$ python -q
>>> import numpy as np
>>> import numpy.linalg as la
>>> np.set_printoptions(suppress=True, linewidth=100)
>>> def tidy(a):
...     return np.round(a, 2) + 0
... 
>>> K = np.diag(20 * np.array([0, -1, 0, 2, -1, 1])) + np.array([[2, 0, 4, 3, 3, -3],
...     [-5, 2, 4, 5, -2, -1],
...     [-4, -3, -2, 0, -3, 1],
...     [-4, -2, -2, 1, -1, 1],
...     [4, -2, -5, 3, -5, 5],
...     [-4, -5, 4, -1, 2, -2]])
>>> K
array([[  2,   0,   4,   3,   3,  -3],
       [ -5, -18,   4,   5,  -2,  -1],
       [ -4,  -3,  -2,   0,  -3,   1],
       [ -4,  -2,  -2,  41,  -1,   1],
       [  4,  -2,  -5,   3, -25,   5],
       [ -4,  -5,   4,  -1,   2,  18]])
>>> vec = np.array([1, -3, -3, 1, -1, -3])
>>> rhs = K @ vec
>>> rhs
array([ -1,  47,  11,  47,  38, -58])
>>> tidy(la.solve(K, K[:, 5]))
array([0., 0., 0., 0., 0., 1.])
>>> tidy(la.solve(K, -2 * rhs))
array([-2.,  6.,  6., -2.,  2.,  6.])
>>> tidy(la.solve(K, rhs))
array([ 1., -3., -3.,  1., -1., -3.])
>>> tidy(la.solve(K.T, K[2]))
array([0., 0., 1., 0., 0., 0.])
>>> f = np.array([0, 2, 5])
>>> np.cross(K[0, :3], K[3, :3])
array([  8, -12,  -4])
>>> np.convolve(K[0], f)
array([  0,   4,  10,   8,  26,  21,   9, -15])
>>> np.array([np.convolve(row, f, "same") for row in K])
array([[   4,   10,    8,   26,   21,    9],
       [ -10,  -61,  -82,   30,   21,  -12],
       [  -8,  -26,  -19,  -10,   -6,  -13],
       [  -8,  -24,  -14,   72,  203,   -3],
       [   8,   16,  -20,  -19,  -35, -115],
       [  -8,  -30,  -17,   18,   -1,   46]])
>>> np.correlate(K[0], K[3], "full")
array([   2,   -2,   86,   -5,  160,  101,  112, -151,  -12,   -6,   12])
>>> f = np.array([2, -3, 2, -1, 8, 4])
>>> B = K + np.outer(f, np.eye(6)[2])
>>> B
array([[  2.,   0.,   6.,   3.,   3.,  -3.],
       [ -5., -18.,   1.,   5.,  -2.,  -1.],
       [ -4.,  -3.,   0.,   0.,  -3.,   1.],
       [ -4.,  -2.,  -3.,  41.,  -1.,   1.],
       [  4.,  -2.,   3.,   3., -25.,   5.],
       [ -4.,  -5.,   8.,  -1.,   2.,  18.]])
>>> tidy(la.det(B) / la.det(K)), tidy(1 + la.solve(K, f)[2])
(np.float64(3.09), np.float64(3.09))
>>> arr = np.loadtxt("a.csv", delimiter=",")
>>> arr
array([[-5.66, -3.27,  1.36, -0.39,  2.92,  1.55,  0.21,  4.11,  2.37, -4.67,  0.17],
       [ 3.41,  1.36,  5.36,  0.17,  1.71, -1.1 ,  1.56, -6.25,  0.43, -2.14,  2.72],
       [ 2.97, -5.96,  0.94,  1.26,  1.2 , -6.07, -2.5 ,  0.47,  1.15,  2.28, -1.39],
       [-4.  , -4.46, -4.81,  5.08, -2.49, -1.64,  1.22,  0.65,  0.25,  1.56, -1.37],
       [ 2.44,  2.9 , -2.12,  2.27, -4.83, -3.31,  2.07,  2.57, -4.84, -2.24,  1.53],
       [ 2.35,  3.44,  0.26,  1.8 ,  5.25, -4.07, -1.82,  2.06,  5.  , -0.07, -1.63],
       [ 5.06, -0.42, -2.6 ,  2.03, -0.53,  3.13, -2.95,  0.25,  3.53,  1.36,  5.5 ],
       [-0.91, -5.39,  4.46,  2.25, -1.77,  2.64,  0.07,  4.19,  0.11,  3.86, -1.59],
       [ 1.96, -2.11,  1.03, -5.97, -4.06,  2.42,  0.48,  4.73,  1.39, -2.67,  1.  ],
       [-5.12, -3.36,  0.34,  0.64, -2.88,  1.51,  1.34, -4.72,  2.34, -2.9 ,  3.68],
       [ 4.38,  4.21, -3.2 , -4.43,  3.15, -2.05, -1.37,  2.56,  1.57, -2.44, -1.49],
       [ 2.75,  1.54,  1.2 ,  2.3 , -1.39, -3.29,  3.92,  6.02, -1.7 , -1.19, -3.83],
       [ 3.26,  3.13, -1.38,  4.96, -3.92,  2.6 , -1.29,  1.08, -4.35, -2.16,  2.13],
       [ 0.65,  3.38, -2.36, -1.83, -6.24, -1.32, -1.59,  1.37, -1.87,  5.52, -0.39],
       [-2.29,  0.05, -8.73, -0.08, -2.68,  2.13,  1.22, -1.44,  0.35, -1.16, -1.3 ],
       [-1.25, -4.13, -0.86,  0.79, -0.07,  4.6 ,  4.62, -2.92,  4.47, -2.81, -1.05],
       [ 1.05,  3.09,  5.64,  1.89, -0.11,  2.94, -0.22, -2.3 ,  5.74,  1.63, -2.11],
       [-3.66,  4.66, -1.06,  1.6 , -3.62, -2.29,  1.09, -6.1 , -0.69,  1.97,  0.02],
       [-6.95,  1.35, -0.66, -2.9 , -0.9 , -0.49,  0.61,  1.74,  1.65,  1.34,  5.67]])
>>> B = np.c_[arr[:, :10] @ np.array([[-2, 0, 0, -2, 1, -1, -1, -1, 1, 0],
...     [0, -2, -1, -1, -1, -1, -2, 1, 2, -1],
...     [-1, 2, 1, 0, -2, -2, -2, 1, 1, 1],
...     [-1, 0, 2, 0, 0, 1, 0, 2, -1, -1],
...     [-1, -1, -2, -2, 0, -2, -2, 2, 2, 1],
...     [1, 1, -1, 1, -1, 1, 2, 1, 1, 0],
...     [0, 1, -2, -1, -2, -1, -1, 2, 0, -1],
...     [0, -2, 0, -2, 1, 1, 1, 0, 2, -1],
...     [2, -1, 0, 2, 2, 1, 0, -2, 0, 0],
...     [1, -2, -1, 2, 2, -2, 0, 1, 1, 1]]), np.array([-3, 4, 2, 4, -5, 4, 4, -2, -2, 0, -2, -4, 0, -3, 3, 1, 0, 1, -3])]
>>> tidy(B)
array([[  9.05,   6.85,   0.71,  -2.73,  -7.57,  17.14,  10.64,   1.37,   0.49,  -1.05,  -3.  ],
       [-16.44,  23.1 ,   1.04,  -5.18, -20.36, -22.94, -30.28,   6.09,  -1.  ,   8.09,   4.  ],
       [-10.83,  -2.62,  15.81,  -0.03,  25.45,  -6.54,  -4.5 , -14.16,  -9.72,  11.15,   2.  ],
       [ 10.64,  -3.3 ,  12.43,  16.9 ,  13.55,  23.06,  23.67,   1.77, -26.57,  -8.23,   4.  ],
       [-15.43,  -2.27,  10.59, -22.8 ,  -8.64,   7.66,  -0.46,   1.49,  -6.22, -19.  ,  -5.  ],
       [ -6.15, -26.48,  -2.3 , -15.15,  18.02, -10.06, -24.51,  -2.33,  18.17,  -0.04,   4.  ],
       [  2.53, -10.4 ,   4.35,   6.72,  23.48,  10.79,  11.5 , -13.55,   3.52,  -0.68,   4.  ],
       [  3.6 ,   7.97,  11.25,  12.88,   4.91,   2.32,  15.71,   7.36,   1.86,   5.43,  -2.  ],
       [  7.61,   7.73,  -1.39,  -3.77,   0.8 ,  13.64,  17.41, -25.17,   5.83,  -2.83,  -2.  ],
       [ 15.43,  26.03,   9.45,  27.85, -12.47,  17.79,  13.88,  -5.77, -28.73,   0.66,   0.  ],
       [ -5.63, -23.2 , -15.34, -26.81,  12.18,  -4.59, -12.87, -16.3 ,  20.96,  -3.46,  -2.  ],
       [-15.49,  -6.62,   3.68, -29.29,  -5.5 ,  -2.12,  -9.93,   8.57,   9.51, -15.16,  -4.  ],
       [-14.44,   2.72,  15.39, -13.1 ,  -9.07,  14.11,   8.65,   7.13,  -2.06, -15.34,   0.  ],
       [  9.59, -20.06,   2.06,  12.63,  15.16,   0.07,  10.11, -11.01,   1.34,  -4.41,  -3.  ],
       [ 17.74,  -6.68,  -6.99,  12.06,   7.49,  27.12,  26.61,  -9.2 , -18.11, -12.32,   3.  ],
       [ 13.37,  22.82,  -6.04,  15.91,  -8.84,  15.18,  13.03,  -0.21, -15.35,  -2.1 ,   1.  ],
       [  6.53,   3.53,   2.42,  17.53,  -3.38,  -9.97, -14.49,   3.89,  10.73,   4.7 ,   0.  ],
       [  8.7 ,  -0.07,   2.86,  21.28,  -9.63,  -4.15,  -8.07,   6.46, -16.76,  -3.96,   1.  ],
       [ 22.51, -10.81,  -8.08,  15.75,   0.01,   5.43,   7.52,  -1.19,   0.52,  -1.02,  -3.  ]])
>>> tidy(la.norm(B - arr @ la.lstsq(arr, B)[0], axis=0))
array([0.  , 0.  , 0.  , 0.  , 0.  , 0.  , 0.  , 0.  , 0.  , 0.  , 5.75])
>>> la.matrix_rank(np.c_[arr, B])
np.int64(12)
>>> tidy(la.norm(la.qr(arr)[0].T @ B, axis=0) ** 2 / ((B ** 2).sum(axis=0) + 1e-12))
array([1.  , 1.  , 1.  , 1.  , 1.  , 1.  , 1.  , 1.  , 1.  , 1.  , 0.79])
>>> q, r_ = la.qr(arr)
>>> tidy(abs(r_[0, 0])), tidy(la.norm(arr[:, 0]))
(np.float64(15.62), np.float64(15.62))
>>> tidy(np.trace(q @ q.T))
np.float64(11.0)
>>> q.shape, r_.shape
((19, 11), (11, 11))
>>> tidy(np.abs(np.diag(r_)))
array([15.62, 14.28, 14.43, 12.12, 12.7 , 11.86,  7.79, 14.19, 10.03,  8.75,  8.79])
>>> tidy(q.T @ q)
array([[1., 0., 0., 0., 0., 0., 0., 0., 0., 0., 0.],
       [0., 1., 0., 0., 0., 0., 0., 0., 0., 0., 0.],
       [0., 0., 1., 0., 0., 0., 0., 0., 0., 0., 0.],
       [0., 0., 0., 1., 0., 0., 0., 0., 0., 0., 0.],
       [0., 0., 0., 0., 1., 0., 0., 0., 0., 0., 0.],
       [0., 0., 0., 0., 0., 1., 0., 0., 0., 0., 0.],
       [0., 0., 0., 0., 0., 0., 1., 0., 0., 0., 0.],
       [0., 0., 0., 0., 0., 0., 0., 1., 0., 0., 0.],
       [0., 0., 0., 0., 0., 0., 0., 0., 1., 0., 0.],
       [0., 0., 0., 0., 0., 0., 0., 0., 0., 1., 0.],
       [0., 0., 0., 0., 0., 0., 0., 0., 0., 0., 1.]])
>>> vec = np.array([2, 0, 3, 2, 3, 2, 0, 3, 2, 0, 0])
>>> rhs = arr @ vec
>>> tidy(la.pinv(arr) @ arr)
array([[1., 0., 0., 0., 0., 0., 0., 0., 0., 0., 0.],
       [0., 1., 0., 0., 0., 0., 0., 0., 0., 0., 0.],
       [0., 0., 1., 0., 0., 0., 0., 0., 0., 0., 0.],
       [0., 0., 0., 1., 0., 0., 0., 0., 0., 0., 0.],
       [0., 0., 0., 0., 1., 0., 0., 0., 0., 0., 0.],
       [0., 0., 0., 0., 0., 1., 0., 0., 0., 0., 0.],
       [0., 0., 0., 0., 0., 0., 1., 0., 0., 0., 0.],
       [0., 0., 0., 0., 0., 0., 0., 1., 0., 0., 0.],
       [0., 0., 0., 0., 0., 0., 0., 0., 1., 0., 0.],
       [0., 0., 0., 0., 0., 0., 0., 0., 0., 1., 0.],
       [0., 0., 0., 0., 0., 0., 0., 0., 0., 0., 1.]])
>>> tidy(la.lstsq(arr, rhs)[0])
array([2., 0., 3., 2., 3., 2., 0., 3., 2., 0., 0.])
>>> rng = np.random.default_rng(951894)
>>> rhs = rhs + 0.1 * rng.normal(size=19)
>>> tidy(rhs)
array([ 20.83,   8.37,   6.36, -20.4 , -19.95,  32.77,  18.94,  28.85,   4.78, -22.97,   6.41,
        17.63,   0.25, -30.27, -38.36,   5.6 ,  32.88, -42.37, -16.94])
>>> coef, *_ = la.lstsq(arr, rhs)
>>> coef.round()
array([ 2., -0.,  3.,  2.,  3.,  2.,  0.,  3.,  2.,  0.,  0.])
>>> tidy(coef)
array([2.01, 0.  , 3.  , 2.  , 2.98, 2.  , 0.  , 3.  , 2.  , 0.01, 0.  ])
>>> [round(float(la.norm(la.solve(arr.T @ arr + lam * np.eye(11), arr.T @ rhs))), 2) for lam in (0, 1, 10, 100)]
[6.55, 6.5, 6.16, 4.39]
>>> B = arr / np.sqrt((arr ** 2).mean(axis=1, keepdims=True))
>>> tidy(la.norm(B, axis=1))
array([3.32, 3.32, 3.32, 3.32, 3.32, 3.32, 3.32, 3.32, 3.32, 3.32, 3.32, 3.32, 3.32, 3.32, 3.32,
       3.32, 3.32, 3.32, 3.32])
>>> tidy(B[6])
array([ 1.68, -0.14, -0.86,  0.67, -0.18,  1.04, -0.98,  0.08,  1.17,  0.45,  1.82])
>>> A = np.load("x.npy")
>>> A
array([[1, 0, 0, 0, 0, 0, 0],
       [1, 1, 0, 0, 0, 0, 0],
       [0, 0, 1, 0, 0, 0, 0],
       [2, 1, 2, 1, 0, 0, 0],
       [3, 3, 1, 1, 1, 0, 0],
       [3, 3, 2, 3, 3, 1, 0],
       [0, 0, 0, 2, 1, 2, 1]])
>>> q, vecs = la.qr(A[:, :5])[0], la.qr(A[:, 5:])[0]
>>> sigma = la.svd(q.T @ vecs, compute_uv=False)
>>> (sigma > 0.9).sum()
np.int64(2)
>>> tidy(sigma)
array([0.99, 0.92])
>>> B = A[0, 0] * A[1:] - np.outer(A[1:, 0], A[0])
>>> B
array([[0, 1, 0, 0, 0, 0, 0],
       [0, 0, 1, 0, 0, 0, 0],
       [0, 1, 2, 1, 0, 0, 0],
       [0, 3, 1, 1, 1, 0, 0],
       [0, 3, 2, 3, 3, 1, 0],
       [0, 0, 0, 2, 1, 2, 1]])
>>> la.matrix_rank(B), la.matrix_rank(A)
(np.int64(6), np.int64(7))
>>> E = np.loadtxt("block2.csv", delimiter=",")
>>> tidy(E)
array([[ 0.76, -0.09, -0.29, -0.25, -0.61, -0.46, -0.35,  0.24,  0.65,  0.54, -0.14, -0.27, -0.3 ],
       [-0.09,  1.17, -0.16,  0.29, -0.32,  0.17, -0.36, -1.03,  0.1 ,  0.15, -0.38, -0.49,  0.25],
       [-0.29, -0.16, -0.15,  0.12, -0.41,  0.48, -0.24, -0.07, -0.12, -0.52,  0.15,  0.37, -0.38],
       [-0.25,  0.29,  0.12,  0.61,  0.31,  0.47, -0.21,  0.12,  0.65,  0.66, -0.34, -0.34,  0.01],
       [-0.61, -0.32, -0.41,  0.31, -0.3 ,  0.11,  0.28, -0.31, -0.51,  0.57, -0.14, -0.02,  0.47],
       [-0.46,  0.17,  0.48,  0.47,  0.11,  0.07,  0.16,  0.18, -0.34,  0.4 ,  0.24,  0.2 , -0.01],
       [-0.35, -0.36, -0.24, -0.21,  0.28,  0.16,  0.75,  0.16,  0.18,  0.22, -0.36, -0.05, -0.36],
       [ 0.24, -1.03, -0.07,  0.12, -0.31,  0.18,  0.16, -0.28, -0.34, -0.09, -0.25, -1.09,  0.49],
       [ 0.65,  0.1 , -0.12,  0.65, -0.51, -0.34,  0.18, -0.34,  0.1 , -0.91,  0.15,  0.37,  0.17],
       [ 0.54,  0.15, -0.52,  0.66,  0.57,  0.4 ,  0.22, -0.09, -0.91, -0.03,  0.24,  0.02, -0.16],
       [-0.14, -0.38,  0.15, -0.34, -0.14,  0.24, -0.36, -0.25,  0.15,  0.24,  0.13,  0.18,  0.  ],
       [-0.27, -0.49,  0.37, -0.34, -0.02,  0.2 , -0.05, -1.09,  0.37,  0.02,  0.18,  0.8 ,  0.48],
       [-0.3 ,  0.25, -0.38,  0.01,  0.47, -0.01, -0.36,  0.49,  0.17, -0.16,  0.  ,  0.48,  0.38]])
>>> # symmetric
>>> tidy(np.trace(la.pinv(E) @ E))
np.float64(11.0)
>>> np.abs(np.diag(la.qr(E)[1])) > 1e-9
array([ True,  True,  True,  True,  True,  True,  True,  True,  True,  True,  True, False, False])
>>> U, sigma, VT = la.svd(E)
>>> np.argmax(sigma[:-1] / (sigma[1:] + 1e-6)) + 1
np.int64(11)
>>> tidy(sigma)
array([2., 2., 2., 2., 2., 1., 1., 1., 1., 1., 1., 0., 0.])
>>> B = U[:, :11] @ np.diag(sigma[:11]) @ VT[:11]
>>> tidy(la.norm(E - B) / la.norm(E))
np.float64(0.0)
>>> la.matrix_rank(E, rtol=0.05)
np.int64(11)
>>> X = np.loadtxt("mat.csv", delimiter=",")
>>> X
array([[ 1.14, -0.9 , -0.6 ,  0.6 , -0.2 , -0.9 , -1.  ],
       [ 0.71,  0.3 , -0.4 ,  0.4 ,  1.5 ,  0.4 ,  1.  ],
       [ 2.41, -0.2 , -0.9 ,  1.2 ,  0.4 ,  2.6 ,  1.  ],
       [ 0.03, -0.1 , -1.5 ,  0.  ,  0.  ,  0.3 ,  0.  ],
       [ 1.07, -0.7 , -2.3 ,  0.5 ,  0.2 ,  0.8 ,  0.3 ],
       [-1.42,  0.5 , -0.8 , -0.7 , -0.6 ,  1.6 , -0.5 ],
       [-1.84,  0.8 ,  0.8 , -0.9 , -1.  , -0.8 , -1.7 ],
       [-1.08, -1.4 , -0.3 , -0.5 ,  0.4 ,  1.  ,  1.7 ],
       [-1.22, -1.5 , -0.9 , -0.6 , -1.7 ,  1.3 ,  1.2 ],
       [ 1.77, -3.  ,  0.5 ,  0.9 ,  0.8 , -0.1 , -1.6 ],
       [ 0.  , -1.5 , -0.7 ,  0.  , -0.1 ,  1.4 , -0.8 ],
       [ 1.86, -0.6 ,  0.3 ,  0.9 , -1.2 ,  1.6 , -0.2 ],
       [ 3.22,  1.  ,  0.4 ,  1.6 , -1.4 , -1.1 , -1.3 ],
       [ 1.22,  0.3 ,  0.7 ,  0.6 , -1.4 , -1.5 ,  2.4 ],
       [ 1.43,  2.3 , -0.8 ,  0.7 ,  1.8 , -0.3 ,  1.  ],
       [-0.14,  0.7 ,  0.9 , -0.1 , -0.4 , -2.4 ,  0.4 ],
       [-0.57, -0.7 ,  1.2 , -0.3 ,  0.8 ,  0.  , -0.2 ],
       [ 0.54, -1.9 , -0.9 ,  0.3 ,  0.9 ,  1.6 , -0.1 ],
       [ 1.64,  2.  ,  0.8 ,  0.8 ,  0.1 ,  0.9 ,  0.4 ],
       [ 2.38,  0.8 , -1.2 ,  1.2 , -2.1 ,  0.3 ,  0.8 ],
       [-2.97,  1.3 ,  1.7 , -1.5 , -1.8 ,  0.9 ,  1.8 ],
       [ 2.44, -1.  ,  1.9 ,  1.2 , -0.2 ,  0.2 ,  0.8 ],
       [ 3.59, -0.9 ,  2.1 ,  1.8 , -0.1 ,  0.9 ,  1.1 ],
       [ 2.53, -0.2 , -0.8 ,  1.2 ,  0.  ,  2.5 , -1.  ],
       [ 2.63, -1.2 ,  1.2 ,  1.3 , -0.6 , -0.4 ,  0.9 ],
       [ 0.97, -0.1 ,  0.9 ,  0.5 , -0.8 ,  0.7 , -0.6 ],
       [-4.01, -0.1 , -1.9 , -2.  ,  1.2 , -1.5 , -2.2 ],
       [ 1.8 ,  0.4 ,  0.8 ,  0.9 , -0.2 ,  0.7 ,  0.3 ],
       [-0.46,  0.5 ,  0.8 , -0.2 , -0.4 ,  0.9 ,  0.5 ],
       [ 1.95,  2.1 , -0.8 ,  1.  ,  0.6 ,  1.3 , -1.7 ],
       [ 1.34,  0.  , -0.4 ,  0.7 , -0.8 , -0.4 , -0.2 ],
       [ 0.57,  0.7 ,  0.4 ,  0.3 ,  2.3 ,  0.7 ,  0.9 ],
       [-2.  , -1.1 ,  0.4 , -1.  , -1.4 ,  1.1 , -0.1 ],
       [-0.3 ,  0.5 , -0.2 , -0.1 , -0.1 ,  0.5 ,  1.7 ],
       [-0.06,  0.3 ,  0.1 ,  0.  ,  0.6 , -1.1 , -1.1 ],
       [ 0.55, -0.3 ,  2.3 ,  0.3 , -0.1 , -1.2 , -1.5 ],
       [ 0.79,  0.5 , -0.8 ,  0.4 , -0.3 ,  0.7 ,  0.9 ],
       [ 1.09, -1.1 , -0.6 ,  0.5 , -1.9 ,  0.4 , -0.8 ],
       [ 2.31,  0.1 , -0.8 ,  1.2 ,  1.1 ,  0.3 , -1.6 ],
       [-4.05,  1.  ,  0.7 , -2.  ,  0.3 , -0.6 ,  1.3 ],
       [ 3.82, -1.  ,  0.8 ,  1.9 , -1.3 , -1.2 ,  0.1 ],
       [ 4.63,  1.6 , -0.8 ,  2.3 , -0.1 , -1.7 , -1.5 ],
       [-2.22,  0.2 ,  1.2 , -1.1 , -1.5 , -0.4 , -0.3 ],
       [ 2.  , -1.9 , -0.9 ,  1.  , -0.4 ,  1.  ,  0.6 ]])
>>> np.argsort(-la.norm(X, axis=0).round(6), kind="stable")[:3]
array([0, 5, 1])
>>> la.matrix_rank(X, rtol=0.1)
np.int64(6)
